$ ipython --no-banner

In [1]: import numpy as np

In [2]: np.set_printoptions(suppress=True, linewidth=140)

In [3]: def rnd(a):
   ...:     return np.round(a, 1) + 0
   ...: 

In [4]: data = np.loadtxt("case1.csv", delimiter=",")

In [5]: data
Out[5]: 
array([[ -3.,   1.,   1.,  -2.],
       [  2.,   2.,  -2.,   2.],
       [  1.,   3.,   2.,  -3.],
       [ -2.,   0.,   3.,   0.],
       [ -6.,  -3.,   6.,   2.],
       [ -5.,  -7.,   9.,   0.],
       [ -5.,  -8.,   9.,  -1.],
       [ -7.,  -5.,   9.,   1.],
       [ -6.,  -2.,  13.,   2.],
       [ -1.,  -7.,  14.,  -1.],
       [ -6.,  -8.,  10.,  -3.],
       [-11., -10.,   9.,   0.],
       [ -9.,  -5.,   5.,  -2.],
       [-14.,  -5.,   0.,  -7.],
       [-16.,  -2.,  -2.,  -7.],
       [-16.,   0.,   1., -11.],
       [-16.,   5.,   0.,  -7.],
       [-12.,   9.,  -4., -10.],
       [-15.,   7.,  -5.,  -9.],
       [-12.,   7.,   0.,  -7.],
       [-16.,  12.,   1.,  -5.],
       [-15.,   7.,  -4.,  -8.],
       [-15.,   7.,  -4.,  -3.],
       [-15.,   2.,   0.,   1.],
       [-16.,   5.,  -1.,   3.],
       [-13.,   9.,   3.,   1.],
       [-16.,  13.,   4.,   5.],
       [-13.,  13.,  -1.,   1.],
       [-16.,  17.,  -5.,   0.],
       [-12.,  13.,  -8.,  -4.],
       [-15.,   9., -11.,   0.],
       [-13.,  13.,  -8.,  -1.],
       [-17.,  17.,  -4.,  -6.],
       [-19.,  18.,  -7.,  -4.],
       [-20.,  17., -10.,  -6.],
       [-19.,  20., -12.,  -4.],
       [-21.,  18.,  -7.,  -1.],
       [-19.,  18., -10.,  -2.],
       [-22.,  13., -12.,   2.],
       [-18.,  10.,  -9.,  -3.],
       [-16.,  14.,  -9.,   1.],
       [-20.,  17.,  -4.,  -4.]])

In [6]: W2 = data[[25, 12]].astype(float)

In [7]: for _ in range(7):
   ...:     idx = np.linalg.norm(data[:, None] - W2, axis=-1).argmin(axis=1)
   ...:     W2 = np.array([data[idx == j].mean(axis=0) for j in range(2)])
   ...: 

In [8]: idx
Out[8]: array([1, 1, 1, 1, 1, 1, 1, 1, 1, 1, 1, 1, 1, 1, 1, 1, 0, 0, 0, 0, 0, 0, 0, 0, 0, 0, 0, 0, 0, 0, 0, 0, 0, 0, 0, 0, 0, 0, 0, 0, 0, 0])

In [9]: np.abs(W2[1] - W2[0]).argmax()
Out[9]: np.int64(1)

In [10]: np.bincount(idx)
Out[10]: array([26, 16])

In [11]: rnd(W2[1] - W2[0])
Out[11]: array([  9.7, -15.4,  10.3,   0.8])

In [12]: rng = np.random.default_rng(84385)

In [13]: Y = data + rng.integers(-2, 3, (42, 1)) @ rng.integers(-2, 3, (1, 4))

In [14]: Y
Out[14]: 
array([[ -3.,   1.,   1.,  -2.],
       [  4.,   6.,   0.,   0.],
       [  1.,   3.,   2.,  -3.],
       [ -3.,  -2.,   2.,   1.],
       [ -6.,  -3.,   6.,   2.],
       [ -4.,  -5.,  10.,  -1.],
       [ -6., -10.,   8.,   0.],
       [ -5.,  -1.,  11.,  -1.],
       [ -4.,   2.,  15.,   0.],
       [  1.,  -3.,  16.,  -3.],
       [ -5.,  -6.,  11.,  -4.],
       [-13., -14.,   7.,   2.],
       [ -9.,  -5.,   5.,  -2.],
       [-12.,  -1.,   2.,  -9.],
       [-16.,  -2.,  -2.,  -7.],
       [-18.,  -4.,  -1.,  -9.],
       [-14.,   9.,   2.,  -9.],
       [-13.,   7.,  -5.,  -9.],
       [-16.,   5.,  -6.,  -8.],
       [-13.,   5.,  -1.,  -6.],
       [-15.,  14.,   2.,  -6.],
       [-14.,   9.,  -3.,  -9.],
       [-14.,   9.,  -3.,  -4.],
       [-17.,  -2.,  -2.,   3.],
       [-15.,   7.,   0.,   2.],
       [-11.,  13.,   5.,  -1.],
       [-17.,  11.,   3.,   6.],
       [-12.,  15.,   0.,   0.],
       [-18.,  13.,  -7.,   2.],
       [-10.,  17.,  -6.,  -6.],
       [-13.,  13.,  -9.,  -2.],
       [-15.,   9., -10.,   1.],
       [-15.,  21.,  -2.,  -8.],
       [-20.,  16.,  -8.,  -3.],
       [-19.,  19.,  -9.,  -7.],
       [-21.,  16., -14.,  -2.],
       [-19.,  22.,  -5.,  -3.],
       [-20.,  16., -11.,  -1.],
       [-24.,   9., -14.,   4.],
       [-17.,  12.,  -8.,  -4.],
       [-15.,  16.,  -8.,   0.],
       [-19.,  19.,  -3.,  -5.]])

In [15]: rnd(np.linalg.svd(Y - data, compute_uv=False))
Out[15]: array([25.2,  0. ,  0. ,  0. ])

In [16]: np.abs(Y - data).sum(axis=1)
Out[16]: 
array([ 0., 10.,  0.,  5.,  0.,  5.,  5., 10., 10., 10.,  5., 10.,  0., 10.,  0., 10., 10.,  5.,  5.,  5.,  5.,  5.,  5., 10.,  5., 10.,
        5.,  5., 10., 10., 10., 10., 10.,  5.,  5., 10., 10.,  5., 10.,  5.,  5.,  5.])

In [17]: np.linalg.matrix_rank(Y - data, tol=1e-8)
Out[17]: np.int64(1)

In [18]: u = np.array([-2, -1, 1])

In [19]: np.correlate(data[22], data[27], "full")
Out[19]: array([ -15.,   22., -206.,  287., -140.,   13.,   39.])

In [20]: cen = data - data.mean(axis=1)
---------------------------------------------------------------------------
ValueError                                Traceback (most recent call last)
Cell In[20], line 1
----> 1 cen = data - data.mean(axis=1)

ValueError: operands could not be broadcast together with shapes (42,4) (42,) 

In [21]: cen = data - data.mean(axis=0)

In [22]: Uu, sig, Vh = np.linalg.svd(cen, full_matrices=False)

In [23]: rnd(cen.mean(axis=0))
Out[23]: array([0., 0., 0., 0.])

In [24]: (np.sign(Uu[:, 0]) == np.sign(Uu[0, 0])).astype(int)
Out[24]: array([1, 1, 1, 1, 1, 1, 1, 1, 1, 1, 1, 1, 1, 1, 1, 1, 0, 0, 0, 0, 0, 0, 0, 1, 0, 1, 0, 0, 0, 0, 0, 0, 0, 0, 0, 0, 0, 0, 0, 0, 0, 0])

In [25]: np.abs(Uu[:, 0]).argmax()
Out[25]: np.int64(9)

In [26]: rnd((sig ** 2).sum() ** 2 / (sig ** 4).sum())
Out[26]: np.float64(1.6)
